In [1]: import numpy as np

In [2]: np.set_printoptions(precision=1, suppress=True, linewidth=120, floatmode="fixed")

In [3]: arr = np.array([[9, 7, 2, 8, 9],
   ...:     [0, 0, 9, 7, 8],
   ...:     [2, 7, 2, 0, 8],
   ...:     [3, 3, 0, 9, 8],
   ...:     [3, 2, 2, 9, 3]])

In [4]: other = arr ** -1
Traceback (most recent call last):
  Cell In[4], line 1
    other = arr ** -1
ValueError: Integers to negative integer powers are not allowed.


In [5]: other = np.linalg.inv(arr)

In [6]: np.linalg.det(arr) * other
Out[6]: 
array([[ 2989.0,   256.0, -2062.0,  -777.0, -2079.0],
       [-1420.0, -1234.0,  3057.0, -1694.0,  3916.0],
       [  325.0,  1183.0,   351.0, -2314.0,  1105.0],
       [ -891.0,  -314.0,    87.0,   398.0,  2217.0],
       [  414.0,   720.0,  -471.0,  2255.0, -3183.0]])

In [7]: np.round(np.linalg.cond(arr), 1)
Out[7]: np.float64(14.2)

In [8]: np.round(np.linalg.inv(other), 1) + 0
Out[8]: 
array([[9.0, 7.0, 2.0, 8.0, 9.0],
       [0.0, 0.0, 9.0, 7.0, 8.0],
       [2.0, 7.0, 2.0, 0.0, 8.0],
       [3.0, 3.0, 0.0, 9.0, 8.0],
       [3.0, 2.0, 2.0, 9.0, 3.0]])

In [9]: other = np.array([[4, -1], [-5, -2]])

In [10]: W2 = np.kron(other, arr)

In [11]: np.linalg.matrix_rank(W2)
Out[11]: np.int64(10)

In [12]: round(np.linalg.norm(W2, 2), 1), round(float(np.linalg.norm(other, 2) * np.linalg.norm(arr, 2)), 1)
Out[12]: (np.float64(169.7), 169.7)

In [13]: rng = np.random.default_rng(20)

In [14]: z = rng.permutation(5)

In [15]: other = arr[:, z] * rng.choice([-1, 1], 5)

In [16]: other
Out[16]: 
array([[ 9, -7, -9,  8, -2],
       [ 0,  0, -8,  7, -9],
       [ 2, -7, -8,  0, -2],
       [ 3, -3, -8,  9,  0],
       [ 3, -2, -3,  9, -2]])

In [17]: Uu, _, Vh = np.linalg.svd(arr.T @ other)

In [18]: z
Out[18]: array([0, 1, 4, 3, 2])

In [19]: np.round(Uu @ Vh, 1) + 0
Out[19]: 
array([[ 1.0,  0.0,  0.0,  0.0,  0.0],
       [ 0.0, -1.0,  0.0,  0.0,  0.0],
       [ 0.0,  0.0,  0.0,  0.0, -1.0],
       [ 0.0,  0.0,  0.0,  1.0,  0.0],
       [ 0.0,  0.0, -1.0,  0.0,  0.0]])

In [20]: np.allclose(arr @ arr.T, arr.T @ arr)
Out[20]: False

In [21]: np.allclose(arr, arr.T)
Out[21]: False

In [22]: np.linalg.matrix_power(arr, 4)
Out[22]: 
array([[ 68451,  66744,  48737, 157316, 137452],
       [ 37146,  37969,  24630,  84342,  75573],
       [ 31354,  30222,  24392,  74233,  63929],
       [ 42187,  40506,  29173,  97391,  84032],
       [ 35728,  35133,  24085,  81544,  71622]])

In [23]: np.sort(np.abs(np.linalg.eigvals(arr)))
Out[23]: array([ 3.0,  5.2,  5.2,  7.6, 23.3])

In [24]: (arr - arr.T) / 2
Out[24]: 
array([[ 0.0,  3.5,  0.0,  2.5,  3.0],
       [-3.5,  0.0,  1.0,  2.0,  3.0],
       [ 0.0, -1.0,  0.0,  0.0,  3.0],
       [-2.5, -2.0,  0.0,  0.0, -0.5],
       [-3.0, -3.0, -3.0,  0.5,  0.0]])

In [25]: (arr + arr.T) / 2
Out[25]: 
array([[9.0, 3.5, 2.0, 5.5, 6.0],
       [3.5, 0.0, 8.0, 5.0, 5.0],
       [2.0, 8.0, 2.0, 0.0, 5.0],
       [5.5, 5.0, 0.0, 9.0, 8.5],
       [6.0, 5.0, 5.0, 8.5, 3.0]])

In [26]: np.round(np.linalg.det(arr), 1)
Out[26]: np.float64(14209.0)

In [27]: f, r1 = arr[0], arr[1]

In [28]: f @ r1
Out[28]: np.int64(146)

In [29]: p = (f @ r1) / (f @ f) * f

In [30]: np.round(np.linalg.norm(f + r1) ** 2 + np.linalg.norm(f - r1) ** 2, 1)
Out[30]: np.float64(946.0)

In [31]: r1 - p
Out[31]: array([-4.7, -3.7,  8.0,  2.8,  3.3])

In [32]: feats = np.load("x.npy")

In [33]: feats
Out[33]: 
array([[1, 0, 0, 0],
       [5, 4, 3, 3],
       [2, 2, 0, 0],
       [0, 0, 0, 0],
       [4, 1, 4, 3],
       [3, 5, 0, 4],
       [2, 0, 4, 1],
       [0, 0, 0, 0],
       [0, 0, 0, 0],
       [1, 1, 0, 0],
       [3, 5, 0, 4],
       [5, 2, 5, 5],
       [1, 1, 0, 0],
       [1, 1, 0, 2],
       [0, 0, 0, 0],
       [1, 0, 0, 2],
       [3, 1, 2, 2],
       [2, 1, 0, 0],
       [2, 3, 0, 1],
       [0, 2, 0, 0],
       [5, 4, 3, 5]])

In [34]: hat = feats @ np.linalg.solve(feats.T @ feats, feats.T)

In [35]: np.round(np.linalg.eigvalsh(hat), 1) + 0
Out[35]: array([0.0, 0.0, 0.0, 0.0, 0.0, 0.0, 0.0, 0.0, 0.0, 0.0, 0.0, 0.0, 0.0, 0.0, 0.0, 0.0, 0.0, 1.0, 1.0, 1.0, 1.0])

In [36]: np.linalg.matrix_rank(np.eye(21) - hat)
Out[36]: np.int64(17)

In [37]: other = np.c_[feats[:, :3] @ np.array([[-2, -2, -2], [1, 2, 1], [-1, 0, -1]]), np.array([-3, -3, 0, -1, -2, -1, 2, -3, -3, -2, 2, -2, 2, 0, 3, -3, 3, 1, 2, -2, 0])]

In [38]: other
Out[38]: 
array([[ -2,  -2,  -2,  -3],
       [ -9,  -2,  -9,  -3],
       [ -2,   0,  -2,   0],
       [  0,   0,   0,  -1],
       [-11,  -6, -11,  -2],
       [ -1,   4,  -1,  -1],
       [ -8,  -4,  -8,   2],
       [  0,   0,   0,  -3],
       [  0,   0,   0,  -3],
       [ -1,   0,  -1,  -2],
       [ -1,   4,  -1,   2],
       [-13,  -6, -13,  -2],
       [ -1,   0,  -1,   2],
       [ -1,   0,  -1,   0],
       [  0,   0,   0,   3],
       [ -2,  -2,  -2,  -3],
       [ -7,  -4,  -7,   3],
       [ -3,  -2,  -3,   1],
       [ -1,   2,  -1,   2],
       [  2,   4,   2,  -2],
       [ -9,  -2,  -9,   0]])

In [39]: np.round(np.linalg.lstsq(feats, other[:, 0])[0], 1) + 0
Out[39]: array([-2.0,  1.0, -1.0,  0.0])

In [40]: np.round(np.linalg.norm(np.linalg.qr(feats)[0].T @ other, axis=0) ** 2 / ((other ** 2).sum(axis=0) + 1e-12), 1) + 0
Out[40]: array([1.0, 1.0, 1.0, 0.0])

In [41]: np.linalg.matrix_rank(np.c_[feats, other])
Out[41]: np.int64(5)

In [42]: Xc = other - other.mean(axis=0)

In [43]: Uu, sv, Vh = np.linalg.svd(Xc, full_matrices=False)

In [44]: np.round((sv ** 2).sum() ** 2 / (sv ** 4).sum(), 1)
Out[44]: np.float64(1.3)

In [45]: np.round(Xc.mean(axis=0), 1) + 0
Out[45]: array([0.0, 0.0, 0.0, 0.0])

In [46]: (np.sign(Uu[:, 0]) == np.sign(Uu[0, 0])).astype(int)
Out[46]: array([1, 0, 1, 1, 0, 1, 0, 1, 1, 1, 1, 0, 1, 1, 1, 1, 0, 0, 1, 1, 0])

In [47]: A, _ = np.linalg.qr(np.array([[-0.5, 1.0, 0.4, -0.7, 0.8],
    ...:     [-1.8, 0.1, -0.1, -1.1, 0.9],
    ...:     [1.5, -1.1, -1.4, 0.3, 0.9],
    ...:     [-0.7, -1.3, 0.6, -1.2, 1.2],
    ...:     [0.8, 0.7, 0.5, 0.5, 0.2]]))

In [48]: A.round(1) + 0
Out[48]: 
array([[-0.2,  0.5,  0.0, -0.8, -0.3],
       [-0.7, -0.1, -0.5, -0.1,  0.5],
       [ 0.6, -0.4, -0.5, -0.4,  0.2],
       [-0.3, -0.7,  0.6, -0.4,  0.1],
       [ 0.3,  0.4,  0.4, -0.2,  0.8]])

In [49]: f = np.array([-3, 3, -2, -1, 0])

In [50]: other = A + np.outer(f, np.eye(5)[3])

In [51]: np.linalg.matrix_rank(other - A)
Out[51]: np.int64(1)

In [52]: x = np.array([0, 2, 1, 1, 0])

In [53]: 5 - np.linalg.matrix_rank(A - np.eye(5), tol=1e-8)
Out[53]: np.int64(1)

In [54]: np.round(np.linalg.inv(A), 1) + 0
Out[54]: 
array([[-0.2, -0.7,  0.6, -0.3,  0.3],
       [ 0.5, -0.1, -0.4, -0.7,  0.4],
       [ 0.0, -0.5, -0.5,  0.6,  0.4],
       [-0.8, -0.1, -0.4, -0.4, -0.2],
       [-0.3,  0.5,  0.2,  0.1,  0.8]])

In [55]: round(float(np.linalg.det(A)), 1)
Out[55]: 1.0

In [56]: round(np.linalg.norm(x), 1), round(np.linalg.norm(A @ x), 1)
Out[56]: (np.float64(2.4), np.float64(2.4))

In [57]: J = np.load("out8.npy")

In [58]: J
Out[58]: 
array([[-3,  3,  0],
       [ 3, -3,  3],
       [ 0,  3, -3]])

In [59]: other = np.array([[0, 3, 0], [1, 1, 0], [1, 0, 3], [2, 2, 0], [2, 1, 2]])

In [60]: np.einsum("ij->j", arr)
Out[60]: array([17, 19, 15, 33, 36])

In [61]: np.linalg.matrix_rank(np.vstack([arr, other.T]))
Out[61]: np.int64(5)

In [62]: t = np.radians(36)

In [63]: Rm = np.eye(3)

In [64]: Rm[0, 0] = Rm[1, 1] = np.cos(t)

In [65]: Rm[0, 1], Rm[1, 0] = -np.sin(t), np.sin(t)

In [66]: Rm
Out[66]: 
array([[ 0.8, -0.6,  0.0],
       [ 0.6,  0.8,  0.0],
       [ 0.0,  0.0,  1.0]])

In [67]: other = J @ Rm.T

In [68]: round(np.linalg.det(Rm), 1), round(np.trace(Rm), 1)
Out[68]: (np.float64(1.0), np.float64(2.6))

In [69]: np.allclose(np.linalg.norm(J, axis=1), np.linalg.norm(other, axis=1))
Out[69]: True

In [70]: np.linalg.svd(J, compute_uv=False), np.linalg.svd(other, compute_uv=False)
Out[70]: (array([7.2, 3.0, 1.2]), array([7.2, 3.0, 1.2]))

In [71]: np.allclose(J @ J.T, other @ other.T)
Out[71]: True

In [72]: np.abs(other - J).max(axis=0)
Out[72]: array([1.8, 2.3, 0.0])

In [73]: hat = np.triu(np.array([[1, -3, 3], [2, -1, 0], [-3, -1, 2]]), 1) + np.eye(3)

In [74]: other = hat @ J @ np.linalg.inv(hat)

In [75]: np.round(np.linalg.det(other), 1)
Out[75]: np.float64(27.0)

In [76]: np.linalg.matrix_rank(other)
Out[76]: np.int64(3)

In [77]: np.poly(other)
Out[77]: array([  1.0,   9.0,   9.0, -27.0])

In [78]: evals, vecs = np.linalg.eig(J)

In [79]: np.sort(np.linalg.eigvals(J.T))
Out[79]: array([-7.2, -3.0,  1.2])

In [80]: round(np.prod(evals), 1)
Out[80]: np.float64(27.0)

In [81]: np.round(J @ vecs[:, 0] - evals[0] * vecs[:, 0], 1) + 0
Out[81]: array([0.0, 0.0, 0.0])

In [82]: evals
Out[82]: array([-7.2, -3.0,  1.2])

In [83]: np.sort(np.linalg.eigvals(J @ J))
Out[83]: array([ 1.5,  9.0, 52.5])

In [84]: f = np.array([1, -2, 3])

In [85]: other = J + np.outer(f, np.eye(3)[0])

In [86]: other
Out[86]: 
array([[-2.0,  3.0,  0.0],
       [ 1.0, -3.0,  3.0],
       [ 3.0,  3.0, -3.0]])

In [87]: np.linalg.matrix_rank(other - J)
Out[87]: np.int64(1)

In [88]: round(np.linalg.det(other) / np.linalg.det(J), 1), np.round(1 + np.linalg.solve(J, f)[0], 1)
Out[88]: (np.float64(1.3), np.float64(1.3))

In [89]: K = np.loadtxt("a.csv", delimiter=",")

In [90]: K.round(1) + 0
Out[90]: 
array([[ 1.0,  0.5, -0.3],
       [ 0.9,  0.3, -0.3],
       [-0.6, -0.2,  0.1],
       [ 0.8,  0.3, -0.2],
       [ 1.0,  0.5, -0.3],
       [-0.8, -0.3,  0.2],
       [-0.7, -0.2,  0.2],
       [-0.9, -0.3,  0.3],
       [-0.4, -0.1,  0.1],
       [-0.1,  0.0,  0.0],
       [-0.4, -0.1,  0.0],
       [ 0.0,  0.0,  0.0],
       [ 0.7,  0.2, -0.1],
       [ 0.0,  0.0,  0.0],
       [ 0.0,  0.0,  0.0],
       [-0.4, -0.1,  0.1],
       [-1.0, -0.5,  0.4],
       [-0.9, -0.4,  0.3],
       [-0.7, -0.2,  0.1],
       [ 0.4,  0.1, -0.1],
       [ 0.7,  0.2, -0.1],
       [ 0.8,  0.2, -0.2],
       [-1.0, -0.4,  0.3],
       [-0.8, -0.3,  0.2],
       [-0.2,  0.0,  0.0],
       [ 1.0,  0.6, -0.4]])

In [91]: Xc = (K - K.mean(axis=0)) / K.std(axis=0)

In [92]: np.argwhere(np.abs(Xc) > 2)
Out[92]: 
array([[16,  2],
       [25,  1]])

In [93]: beta = np.linalg.lstsq(np.delete(Xc, 1, axis=1), Xc[:, 1])[0]

In [94]: np.abs(beta).argmax()
Out[94]: np.int64(1)

In [95]: round(float(1 - np.var(Xc[:, 1] - np.delete(Xc, 1, axis=1) @ beta)), 1)
Out[95]: 1.0
